% python3 -q
>>> import numpy as np
>>> np.set_printoptions(precision=2, suppress=True, linewidth=120)
>>> E = np.loadtxt("test2.csv", delimiter=",")
>>> E
array([[-180.55,  158.74,  -80.5 ,  -39.26,  -18.78],
       [-178.41,  160.95,  -80.68,  -41.82,  -21.18],
       [-180.51,  160.47,  -80.21,  -41.06,  -21.44],
       [-180.37,  160.4 ,  -80.93,  -40.87,  -21.68],
       [-178.57,  160.11,  -80.16,  -39.66,  -19.87],
       [-181.81,  160.02,  -77.99,  -40.03,  -19.95],
       [-180.59,  160.83,  -81.02,  -39.83,  -20.69],
       [-179.51,  155.77,  -79.74,  -38.84,  -20.09],
       [-180.34,  160.25,  -81.81,  -40.14,  -18.75],
       [-180.18,  158.89,  -79.49,  -37.3 ,  -18.15],
       [-181.69,  159.87,  -79.09,  -40.21,  -20.38],
       [-180.34,  159.69,  -78.61,  -39.27,  -20.04],
       [-179.78,  159.28,  -79.95,  -40.79,  -19.56],
       [-180.26,  160.08,  -80.12,  -38.54,  -20.1 ],
       [-178.24,  159.4 ,  -79.41,  -40.8 ,  -18.73],
       [-181.39,  158.17,  -80.72,  -40.05,  -19.38],
       [-181.2 ,  162.05,  -81.33,  -39.71,  -19.05],
       [-179.79,  159.6 ,  -79.48,  -39.65,  -20.25],
       [-178.8 ,  159.89,  -78.97,  -40.42,  -19.34],
       [-181.08,  158.91,  -79.94,  -40.08,  -18.62],
       [-179.15,  160.47,  -78.54,  -40.46,  -20.6 ]])
>>> other = E / np.sqrt((E ** 2).mean(axis=1, keepdims=True))
>>> np.linalg.matrix_rank(E - E.mean(axis=1, keepdims=True))
np.int64(4)
>>> other[10]
array([-1.57,  1.38, -0.68, -0.35, -0.18])
>>> np.linalg.norm(other, axis=1)
array([2.24, 2.24, 2.24, 2.24, 2.24, 2.24, 2.24, 2.24, 2.24, 2.24, 2.24, 2.24, 2.24, 2.24, 2.24, 2.24, 2.24, 2.24,
       2.24, 2.24, 2.24])
>>> feats = np.load("block14.npy")
>>> feats
array([[ 6.,  9.,  6.,  9.,  3., 12., 12.,  9.],
       [ 9.,  6.,  6.,  9.,  3., 12., 12.,  9.],
       [ 6.,  6.,  1.,  6.,  2.,  8.,  8.,  6.],
       [ 9.,  9.,  6.,  6.,  3., 12., 12.,  9.],
       [ 3.,  3.,  2.,  3., -2.,  4.,  4.,  3.],
       [12., 12.,  8., 12.,  4., 13., 16., 12.],
       [12., 12.,  8., 12.,  4., 16., 13., 12.],
       [ 9.,  9.,  6.,  9.,  3., 12., 12.,  6.]])
>>> x = np.array([1, 2, 2, 0, 1, 0, 0, 1])
>>> np.sign((feats @ x).round(6))
array([1., 1., 1., 1., 1., 1., 1., 1.])
>>> np.einsum("ij,j->i", feats, x)
array([48., 45., 28., 51., 14., 68., 68., 48.])
>>> feats @ np.eye(8)[1]
array([ 9.,  6.,  6.,  9.,  3., 12., 12.,  9.])
>>> np.linalg.norm(feats @ x) <= np.linalg.norm(feats, 2) * np.linalg.norm(x) + 1e-9
np.True_
>>> (feats @ x).argmax()
np.int64(5)
